% ipython --no-banner

In [1]: import numpy as np

In [2]: from numpy import linalg as LA

In [3]: np.set_printoptions(precision=1, suppress=True, linewidth=160, sign=" ")

In [4]: rd = lambda a: np.round(a, 1) + 0

In [5]: E = np.load("dump.npy")

In [6]: E
Out[6]: 
array([[ 1,  0,  2,  1,  3,  1,  1,  0,  1],
       [ 0,  2,  0,  1,  3,  1,  1,  1,  0],
       [ 0,  1,  0,  0,  0,  0,  2,  1,  2]])

In [7]: vec = np.array([0, 2, 3, 2, -3, -1, 0, 1, 3])

In [8]: print((E @ vec).argmax())
2

In [9]: E @ np.eye(9)[1]
Out[9]: array([ 0.,  2.,  1.])

In [10]: E @ vec
Out[10]: array([ 1, -3,  9])

In [11]: E @ np.ones(9)
Out[11]: array([ 10.,   9.,   6.])

In [12]: (E * vec).sum(axis=1)
Out[12]: array([ 1, -3,  9])

In [13]: E @ (2 * vec)
Out[13]: array([ 2, -6, 18])

In [14]: E * vec
Out[14]: 
array([[ 0,  0,  6,  2, -9, -1,  0,  0,  3],
       [ 0,  4,  0,  2, -9, -1,  0,  1,  0],
       [ 0,  2,  0,  0,  0,  0,  0,  1,  6]])

In [15]: J = np.loadtxt("mat.csv", delimiter=",")

In [16]: print(J)
[[ 5.6  1.9  4.1  5.4 -3.5 -0.9 -2.5]
 [-0.6 -3.8  0.2 -5.   4.4  5.6  3.1]
 [ 2.5  7.4  4.8 -1.5  2.   2.   2.3]
 [ 3.  -4.1 -5.5 -0.8 -5.2 -1.  -4. ]
 [-4.5 -2.1  2.4 -1.  -1.3 -7.3  3.8]
 [ 2.6  3.9 -4.4 -6.   2.5 -1.1  3.9]
 [-2.1  3.6 -2.  -5.5  2.  -5.3  3.9]
 [-2.3 -7.3  1.9 -3.7  1.5 -1.9  4.3]
 [ 1.7 -1.3  1.2  0.5 -1.9  8.9  3.2]
 [-5.1  2.5  5.4 -1.2 -1.9 -0.2  5.8]
 [-8.   3.   1.2  0.1 -0.3  1.2  4.9]
 [-1.9  8.  -0.3 -3.4  1.3  3.5  2.7]
 [ 1.6  4.2  0.8  6.4 -3.2  4.4  3. ]
 [-2.2 -8.3 -1.7 -3.3  2.4  1.3  2.3]
 [ 1.  -0.1 -6.4 -6.7 -2.1 -0.2 -3. ]]

In [17]: rng = np.random.default_rng(7520)

In [18]: z = rng.permutation(7)

In [19]: other = J[:, z] * rng.choice([-1, 1], 7)

In [20]: other
Out[20]: 
array([[-5.4,  4.1,  0.9, -3.5,  2.5, -5.6,  1.9],
       [ 5. ,  0.2, -5.6,  4.4, -3.1,  0.6, -3.8],
       [ 1.5,  4.8, -2. ,  2. , -2.3, -2.5,  7.4],
       [ 0.8, -5.5,  1. , -5.2,  4. , -3. , -4.1],
       [ 1. ,  2.4,  7.3, -1.3, -3.8,  4.5, -2.1],
       [ 6. , -4.4,  1.1,  2.5, -3.9, -2.6,  3.9],
       [ 5.5, -2. ,  5.3,  2. , -3.9,  2.1,  3.6],
       [ 3.7,  1.9,  1.9,  1.5, -4.3,  2.3, -7.3],
       [-0.5,  1.2, -8.9, -1.9, -3.2, -1.7, -1.3],
       [ 1.2,  5.4,  0.2, -1.9, -5.8,  5.1,  2.5],
       [-0.1,  1.2, -1.2, -0.3, -4.9,  8. ,  3. ],
       [ 3.4, -0.3, -3.5,  1.3, -2.7,  1.9,  8. ],
       [-6.4,  0.8, -4.4, -3.2, -3. , -1.6,  4.2],
       [ 3.3, -1.7, -1.3,  2.4, -2.3,  2.2, -8.3],
       [ 6.7, -6.4,  0.2, -2.1,  3. , -1. , -0.1]])

In [21]: U, _, VT = LA.svd(J.T @ other)

In [22]: print(rd(U @ VT))
[[ 0.  0.  0.  0.  0. -1.  0.]
 [ 0.  0.  0.  0.  0.  0.  1.]
 [ 0.  1.  0.  0.  0.  0.  0.]
 [-1.  0.  0.  0.  0.  0.  0.]
 [ 0.  0.  0.  1.  0.  0.  0.]
 [ 0.  0. -1.  0.  0.  0.  0.]
 [ 0.  0.  0.  0. -1.  0.  0.]]

In [23]: z
Out[23]: array([ 3,  2,  5,  4,  6,  0,  1])

In [24]: vec = np.array([2, 9, 5, 0, 1, 5, 9])

In [25]: (J @ vec).argmax()
Out[25]: np.int64(2)

In [26]: rd(J @ np.ones(7))
Out[26]: array([ 10.1,   3.9,  19.5, -17.6, -10. ,   1.4,  -5.4,  -7.5,  12.3,   5.3,   2.1,   9.9,  17.2,  -9.5, -17.5])

In [27]: print(rd(np.einsum("ij,j->i", J, vec)))
[  18.3   25.9  128.3 -104.6  -19.5   50.4   28.8  -30.1   69.1   88.6   66.8  109.8   90.8  -58.   -61. ]

In [28]: rd(J @ vec)
Out[28]: array([  18.3,   25.9,  128.3, -104.6,  -19.5,   50.4,   28.8,  -30.1,   69.1,   88.6,   66.8,  109.8,   90.8,  -58. ,  -61. ])

In [29]: other = np.c_[J[:, :5] @ np.array([[3, -3, 2, -1, -5],
    ...:     [-1, -3, 5, -4, -3],
    ...:     [1, -5, 2, -2, 2],
    ...:     [-4, -5, 2, -2, -2],
    ...:     [0, 0, 5, 1, 4]]), np.array([3, 0, 2, 3, 1, 3, 2, 1, 2, 2, 0, 1, 2, 0, 0])]

In [30]: rd(other)
Out[30]: 
array([[ -2.6, -70. ,  22.2, -35.7, -50.3,   3. ],
       [ 22.2,  37.2,  -7.8,  29.8,  42.4,   0. ],
       [ 10.9, -46.2,  58.6, -36.7, -14.1,   2. ],
       [ 10.8,  34.8, -53.1,  20.8, -32.9,   3. ],
       [ -5. ,  12.8, -23.2,   8.8,  30.4,   1. ],
       [ 23.5,  32.5,  16.4,   5.1, -11.5,   3. ],
       [ 10.1,  33. ,   8.8,   4.7,  14.7,   2. ],
       [ 17.1,  37.8, -37.2,  36.6,  50.6,   1. ],
       [  5.6,  -9.7,  -9.2,  -1.8, -10.8,   2. ],
       [ -7.6, -13.2,   1.2, -15.2,  23.6,   2. ],
       [-26.2,   8.5,   0.1,  -6.9,  32. ,   0. ],
       [ -0.4,   0.2,  35.3, -21.4,  -3.1,   1. ],
       [-24.2, -53.4,  22.6, -36. , -44.6,   2. ],
       [ 13.2,  56.5, -43.9,  47.8,  48.7,   0. ],
       [ 23.5,  62.8, -35.2,  23.5, -12.5,   0. ]])

In [31]: print(rd(LA.norm(LA.qr(J)[0].T @ other, axis=0) ** 2 / ((other ** 2).sum(axis=0) + 1e-12)))
[ 1.   1.   1.   1.   1.   0.9]

In [32]: LA.matrix_rank(np.c_[J, other])
Out[32]: np.int64(8)

In [33]: arr = np.load("w.npy")

In [34]: print(arr)
[[ 22   2  -1 -13   0   0  -3]
 [  2  23   4  -7  -5   6   2]
 [ -1   4  11  -6   5   4  11]
 [-13  -7  -6  13   0   1  -3]
 [  0  -5   5   0   9  10   9]
 [  0   6   4   1  10  23  11]
 [ -3   2  11  -3   9  11  14]]

In [35]: # symmetric, so the eigenvalues are real

In [36]: np.allclose(arr[:-1].T @ LA.lstsq(arr[:-1].T, arr[-1])[0], arr[-1])
Out[36]: True

In [37]: rd(np.trace(LA.pinv(arr) @ arr))
Out[37]: np.float64(4.0)

In [38]: LA.lstsq(arr[:-1].T, arr[-1])[2]
Out[38]: np.int32(4)

In [39]: theta = np.radians(30)

In [40]: r_ = np.eye(7)

In [41]: r_[1, 1] = r_[5, 5] = np.cos(theta)

In [42]: r_[1, 5], r_[5, 1] = -np.sin(theta), np.sin(theta)

In [43]: rd(r_)
Out[43]: 
array([[ 1. ,  0. ,  0. ,  0. ,  0. ,  0. ,  0. ],
       [ 0. ,  0.9,  0. ,  0. ,  0. , -0.5,  0. ],
       [ 0. ,  0. ,  1. ,  0. ,  0. ,  0. ,  0. ],
       [ 0. ,  0. ,  0. ,  1. ,  0. ,  0. ,  0. ],
       [ 0. ,  0. ,  0. ,  0. ,  1. ,  0. ,  0. ],
       [ 0. ,  0.5,  0. ,  0. ,  0. ,  0.9,  0. ],
       [ 0. ,  0. ,  0. ,  0. ,  0. ,  0. ,  1. ]])

In [44]: other = arr @ r_.T

In [45]: np.allclose(LA.norm(arr, axis=1), LA.norm(other, axis=1))
Out[45]: True

In [46]: np.allclose(arr @ arr.T, other @ other.T)
Out[46]: True

In [47]: mat = np.load("data.npy")

In [48]: mat
Out[48]: 
array([[  3.2,   1.9,  -3.4],
       [  3. ,   4.8,  11.7],
       [  6.2,   6.4,  -4.8],
       [  9.5,  -1.5,  -2. ],
       [-11.5,   1.2,   1.4],
       [ -1.4,  -0.2,  -4.2],
       [ -6.3,  -2.5,   3.4],
       [  1.1,  -4.5,  -1.1],
       [ -7.4,   2.8,   1. ]])

In [49]: rd(mat.mean(axis=0))
Out[49]: array([-0.4,  0.9,  0.2])

In [50]: rd(LA.svd(mat, compute_uv=False))
Out[50]: array([ 20. ,  14. ,   9.8])

In [51]: rd(np.diff(mat, axis=0))
Out[51]: 
array([[ -0.2,   2.9,  15.1],
       [  3.2,   1.6, -16.5],
       [  3.3,  -7.9,   2.8],
       [-21. ,   2.7,   3.4],
       [ 10.1,  -1.4,  -5.6],
       [ -4.9,  -2.3,   7.6],
       [  7.4,  -2. ,  -4.5],
       [ -8.5,   7.3,   2.1]])

In [52]: np.abs(mat).max()
Out[52]: np.float64(11.7)

In [53]: rd(mat.sum(axis=1))
Out[53]: array([ 1.7, 19.5,  7.8,  6. , -8.9, -5.8, -5.4, -4.5, -3.6])

In [54]: rd(LA.norm(mat))
Out[54]: np.float64(26.3)

In [55]: gram = mat.T @ mat

In [56]: LA.matrix_rank(gram)
Out[56]: np.int64(3)

In [57]: rd(gram)
Out[57]: 
array([[377.8,  22.5, -64.8],
       [ 22.5, 105.7,  23.7],
       [-64.8,  23.7, 208.9]])

In [58]: A = np.load("out19.npy")

In [59]: print(rd(A))
[[ 3.3  1.4  3.4]
 [-3.2 -3.9  0.2]
 [-2.6  0.1 -4.3]
 [ 2.2 -0.7  4.4]
 [ 3.3  3.7  0.2]
 [-1.7  1.3 -4.5]
 [ 0.7 -2.3  4.4]
 [-3.4 -3.7 -0.3]
 [-3.6 -2.1 -2.8]
 [-1.8 -3.9  2.5]
 [ 2.7  4.  -1.2]
 [ 3.5  2.   2.9]
 [ 2.9  4.  -0.9]
 [ 2.5  4.  -1.5]
 [ 1.4 -1.6  4.5]
 [ 1.4  3.8 -3. ]
 [-1.  -3.6  3.4]
 [ 2.6 -0.1  4.3]
 [-3.6 -2.6 -2.2]
 [-1.2  1.8 -4.5]
 [ 1.5 -1.5  4.5]
 [-3.3 -1.4 -3.4]
 [-3.6 -3.  -1.7]
 [-3.6 -2.5 -2.3]
 [-1.9 -4.   2.4]
 [-1.2 -3.7  3.2]
 [ 2.7  0.   4.2]
 [-3.  -0.7 -3.9]
 [-2.3 -4.   1.9]
 [ 3.6  3.2  1.4]
 [-0.8  2.2 -4.4]
 [ 1.6 -1.4  4.5]
 [ 3.5  3.5  0.8]
 [ 1.8  3.9 -2.5]]

In [60]: r = LA.matrix_rank(A)

In [61]: print(r)
2

In [62]: ns = LA.svd(A)[2][r:].T

In [63]: rd(ns[:, 0] / ns[np.abs(ns[:, 0]).round(6).argmax(), 0])
Out[63]: array([ 1. , -0.9, -0.6])

In [64]: print(LA.lstsq(A[:-1].T, A[-1])[2])
2

In [65]: M = np.loadtxt("layer9.csv", delimiter=",")

In [66]: M
Out[66]: 
array([[-17.5,   4. ,   8.4],
       [  1.3,  -4. ,   5.1],
       [-16.6,   2.8,  -2.1],
       [  0.6,   7. ,  17.5],
       [-14.8,  -3.7,  -6.2],
       [ 17.8,   2.2,  -4.5],
       [ -6.4,   0.4,   0. ],
       [  0. ,  -2.2,  13.6],
       [ -1. ,  -8.3,  -0.7],
       [ -1.8,  -2.9,   6.9],
       [-22. ,   8.8,  -1.9],
       [ -4.9,  -3.7,   7. ],
       [  5.4,  -5.9,  20.1],
       [  7.7,   3.4,  11.8],
       [-16. ,  -4.1,  -2.9],
       [ -3.5,  -5.1,  -3.2],
       [ -4.6,   5.2,  -1.8],
       [ -0.4,  -5. ,  -1.7],
       [  2.7,  -4.5,  -0.4],
       [  6. ,  -0.3,  -2.9],
       [  0.3,  -6.5,  -2.5],
       [ 17.1,  -1.9,   3.3],
       [-14.3,   5.5,   3.2],
       [-15.6,  13.2,  -4.3],
       [ -1.8,   7.9,  -0.2]])

In [67]: z = M[:, 2] > np.median(M[:, 2])

In [68]: f = M[z].mean(axis=0) - M[~z].mean(axis=0)

In [69]: np.argsort(-np.abs(f).round(6), kind="stable")
Out[69]: array([ 2,  0,  1])

In [70]: rd((((M - M.mean(axis=0)) @ f > 0) == z).mean())
Out[70]: np.float64(0.8)

In [71]: K = np.loadtxt("sample6.csv", delimiter=",")

In [72]: print(K)
[[ 1. -1. -1.  1.  1. -1. -1.  1.]
 [ 1. -1.  1. -1. -1.  1. -1.  1.]
 [ 1.  1.  1.  1.  1.  1.  1.  1.]]

In [73]: other = K + rng.integers(-2, 3, (3, 1)) @ rng.integers(-2, 3, (1, 8))

In [74]: other
Out[74]: 
array([[ 1., -1., -1.,  1.,  1., -1., -1.,  1.],
       [-1., -1.,  5.,  1., -1.,  3.,  3., -1.],
       [ 1.,  1.,  1.,  1.,  1.,  1.,  1.,  1.]])

In [75]: other - K
Out[75]: 
array([[ 0.,  0.,  0.,  0.,  0.,  0.,  0.,  0.],
       [-2.,  0.,  4.,  2.,  0.,  2.,  4., -2.],
       [ 0.,  0.,  0.,  0.,  0.,  0.,  0.,  0.]])

In [76]: LA.matrix_rank(other - K, tol=1e-8)
Out[76]: np.int64(1)

In [77]: other = K / LA.norm(K, axis=1, keepdims=True)

In [78]: gram = other @ other.T

In [79]: rd(LA.norm(other, axis=1))
Out[79]: array([ 1.,  1.,  1.])

In [80]: print(rd(gram))
[[ 1.  0.  0.]
 [ 0.  1.  0.]
 [ 0.  0.  1.]]

In [81]: (gram - 2 * np.eye(3)).round(6).argmax(axis=1)
Out[81]: array([ 1,  0,  0])

In [82]: f, r1 = K[1], K[0]

In [83]: f @ f
Out[83]: np.float64(8.0)

In [84]: print(f @ r1)
0.0

In [85]: p = (f @ r1) / (f @ f) * f

In [86]: (r1 - p) @ f
Out[86]: np.float64(0.0)

In [87]: r1 - p
Out[87]: array([ 1., -1., -1.,  1.,  1., -1., -1.,  1.])

In [88]: p
Out[88]: array([ 0., -0.,  0., -0., -0.,  0., -0.,  0.])

In [89]: np.outer(f, r1)
Out[89]: 
array([[ 1., -1., -1.,  1.,  1., -1., -1.,  1.],
       [-1.,  1.,  1., -1., -1.,  1.,  1., -1.],
       [ 1., -1., -1.,  1.,  1., -1., -1.,  1.],
       [-1.,  1.,  1., -1., -1.,  1.,  1., -1.],
       [-1.,  1.,  1., -1., -1.,  1.,  1., -1.],
       [ 1., -1., -1.,  1.,  1., -1., -1.,  1.],
       [-1.,  1.,  1., -1., -1.,  1.,  1., -1.],
       [ 1., -1., -1.,  1.,  1., -1., -1.,  1.]])

In [90]: LA.matrix_rank(np.outer(f, r1))
Out[90]: np.int64(1)
